% ipython --no-banner

In [1]: import numpy as np

In [2]: np.set_printoptions(precision=3, suppress=True, linewidth=140, floatmode="fixed")

In [3]: def rnd(a):
   ...:     return np.round(a, 3) + 0
   ...: 

In [4]: K = np.tril(np.array([[5, -2], [-5, 2]]), -1) + np.eye(2, dtype=int)

In [5]: K
Out[5]: 
array([[ 1,  0],
       [-5,  1]])

In [6]: def softmax(z):
   ...:     e = np.exp(z - z.max(axis=-1, keepdims=True))
   ...:     return e / e.sum(axis=-1, keepdims=True)
   ...: 

In [7]: rnd(softmax(K[0]))
Out[7]: array([0.731, 0.269])

In [8]: rnd(softmax(K).sum(axis=1))
Out[8]: array([1.000, 1.000])

In [9]: rnd(softmax(10 * K[0]))
Out[9]: array([1.000, 0.000])

In [10]: scores = K @ K.T / np.sqrt(2)

In [11]: rnd(softmax(scores))
Out[11]: 
array([[0.986, 0.014],
       [0.000, 1.000]])

In [12]: np.kron(np.eye(2, dtype=int), K)
Out[12]: 
array([[ 1,  0,  0,  0],
       [-5,  1,  0,  0],
       [ 0,  0,  1,  0],
       [ 0,  0, -5,  1]])

In [13]: np.einsum("ij,ji->", K, K)
Out[13]: np.int64(2)

In [14]: np.poly(K)
Out[14]: array([ 1.000, -2.000,  1.000])

In [15]: rng = np.random.default_rng(31812)

In [16]: F = np.triu(rng.random((4, 4)) < 0.6, 1).astype(int)

In [17]: F = F + F.T

In [18]: F
Out[18]: 
array([[0, 0, 0, 0],
       [0, 0, 1, 0],
       [0, 1, 0, 0],
       [0, 0, 0, 0]])

In [19]: np.linalg.matrix_rank(F, rtol=0.1)
Out[19]: np.int64(2)

In [20]: [round(float(x), 3) for x in np.linalg.svd(F, compute_uv=False)[:3]]
Out[20]: [1.0, 1.0, 0.0]

In [21]: rnd(np.linalg.svd(F, compute_uv=False))
Out[21]: array([1.000, 1.000, 0.000, 0.000])

In [22]: F[:, 1] @ F[:, 2]
Out[22]: np.int64(0)

In [23]: left, s, vt = np.linalg.svd(F)

In [24]: evecs = vt[:(s > 1e-8).sum()]

In [25]: vec = F[3] + 5 * F[0] + rng.integers(2) * np.eye(4)[3]

In [26]: vec
Out[26]: array([0.000, 0.000, 0.000, 1.000])

In [27]: np.linalg.matrix_rank(np.vstack([F, vec]))
Out[27]: np.int64(3)

In [28]: np.allclose(evecs.T @ evecs @ vec, vec)
Out[28]: False
